$ python -q
>>> import numpy as np
>>> import numpy.linalg as la
>>> np.set_printoptions(suppress=True, linewidth=120)
>>> tidy = lambda a: np.round(a, 2) + 0
>>> m1 = np.load("data.npy")
>>> m1
array([[ -1,   0,  -2,   5,   1,  -5,  -2,  -4],
       [  3,  -2,  -5,   2,   1,  -3,  -2,  -3],
       [  5,  -2,  -1,   4,   4,  -3,  -5,   4],
       [  4,   4,  -3,  -5,  -2,   4,  -4,  -1],
       [  5,  -4,  -1,   1,   1,   0,   1,  -2],
       [ -5,   1,  -3,   3,   4,   5,   0,   1],
       [  5,  -4, -12,   9,   3, -11,  -6, -10]])
>>> # rows and columns are dependent
>>> la.lstsq(m1[:-1].T, m1[-1])[2]
np.int32(6)
>>> np.allclose(m1[:-1].T @ la.lstsq(m1[:-1].T, m1[-1])[0], m1[-1])
True
>>> np.abs(np.diag(la.qr(m1)[1])) > 1e-9
array([ True,  True,  True,  True,  True,  True, False])
>>> tidy(m1 @ la.pinv(m1) @ m1)
array([[ -1.,   0.,  -2.,   5.,   1.,  -5.,  -2.,  -4.],
       [  3.,  -2.,  -5.,   2.,   1.,  -3.,  -2.,  -3.],
       [  5.,  -2.,  -1.,   4.,   4.,  -3.,  -5.,   4.],
       [  4.,   4.,  -3.,  -5.,  -2.,   4.,  -4.,  -1.],
       [  5.,  -4.,  -1.,   1.,   1.,   0.,   1.,  -2.],
       [ -5.,   1.,  -3.,   3.,   4.,   5.,   0.,   1.],
       [  5.,  -4., -12.,   9.,   3., -11.,  -6., -10.]])
>>> rk = la.matrix_rank(m1)
>>> rk
np.int64(6)
>>> N = la.svd(m1)[2][rk:].T
>>> np.allclose(m1 @ N, 0)
True
>>> [int(la.matrix_rank(m1[:, :j + 1])) for j in range(8)]
[1, 2, 3, 4, 5, 6, 6, 6]
>>> tidy(m1 @ N)
array([[0., 0.],
       [0., 0.],
       [0., 0.],
       [0., 0.],
       [0., 0.],
       [0., 0.],
       [0., 0.]])
>>> la.matrix_rank(m1.T @ m1), la.matrix_rank(m1 @ m1.T)
(np.int64(6), np.int64(6))
>>> left, s, vt = la.svd(m1)
>>> V = vt[:(s > 1e-8).sum()]
>>> rng = np.random.default_rng(45994)
>>> vec = m1[4] + 4 * m1[1] + rng.integers(2) * np.eye(8)[3]
>>> vec
array([ 17., -12., -21.,   9.,   5., -12.,  -7., -14.])
>>> tidy(la.norm(vec - V.T @ V @ vec))
np.float64(0.0)
>>> left, s, vt = la.svd(m1, full_matrices=False)
>>> tidy(s)
array([26.32, 10.97,  9.51,  8.9 ,  6.02,  2.02,  0.  ])
>>> tidy(left.T @ left)
array([[1., 0., 0., 0., 0., 0., 0.],
       [0., 1., 0., 0., 0., 0., 0.],
       [0., 0., 1., 0., 0., 0., 0.],
       [0., 0., 0., 1., 0., 0., 0.],
       [0., 0., 0., 0., 1., 0., 0.],
       [0., 0., 0., 0., 0., 1., 0.],
       [0., 0., 0., 0., 0., 0., 1.]])
>>> tidy(np.cumsum(s ** 2) / np.sum(s ** 2))
array([0.68, 0.79, 0.88, 0.96, 1.  , 1.  , 1.  ])
>>> tidy(np.sqrt((s ** 2).sum())), tidy(la.norm(m1))
(np.float64(31.98), np.float64(31.98))
>>> left.shape, s.shape, vt.shape
((7, 7), (7,), (7, 8))
>>> np.allclose(left * s @ vt, m1)
True
>>> tidy(vt @ vt.T)
array([[1., 0., 0., 0., 0., 0., 0.],
       [0., 1., 0., 0., 0., 0., 0.],
       [0., 0., 1., 0., 0., 0., 0.],
       [0., 0., 0., 1., 0., 0., 0.],
       [0., 0., 0., 0., 1., 0., 0.],
       [0., 0., 0., 0., 0., 1., 0.],
       [0., 0., 0., 0., 0., 0., 1.]])
>>> tidy(s / s[0])
array([1.  , 0.42, 0.36, 0.34, 0.23, 0.08, 0.  ])
>>> G = m1.T @ m1
>>> np.allclose(G, G.T)
True
>>> np.diag(G)
array([126,  57, 193, 161,  48, 205,  86, 147])
>>> la.matrix_rank(G)
np.int64(6)
>>> F = np.load("test1.npy")
>>> F
array([[0, 0, 0],
       [3, 5, 4],
       [3, 2, 1],
       [0, 0, 0],
       [0, 0, 0],
       [3, 5, 4],
       [0, 0, 0],
       [1, 3, 4],
       [1, 3, 4],
       [3, 5, 4],
       [1, 3, 4],
       [3, 2, 1],
       [3, 2, 1],
       [3, 2, 1],
       [0, 0, 0],
       [3, 5, 4],
       [0, 0, 0],
       [0, 0, 0],
       [0, 0, 0],
       [1, 3, 4],
       [4, 8, 8],
       [0, 0, 0],
       [4, 5, 5],
       [0, 0, 0],
       [6, 7, 5],
       [0, 0, 0],
       [0, 0, 0],
       [4, 8, 8],
       [0, 0, 0]])
>>> # row 3 repeats row 0
>>> left, s, vt = la.svd(F, full_matrices=False)
>>> tidy(np.cumsum(s ** 2) / np.sum(s ** 2))
array([0.96, 1.  , 1.  ])
>>> tidy(s)
array([28.14,  5.55,  1.24])
>>> tidy(s / s[0])
array([1.  , 0.2 , 0.04])
>>> tidy(np.sqrt((s ** 2).sum())), tidy(la.norm(F))
(np.float64(28.71), np.float64(28.71))
>>> left.shape, s.shape, vt.shape
((29, 3), (3,), (3, 3))
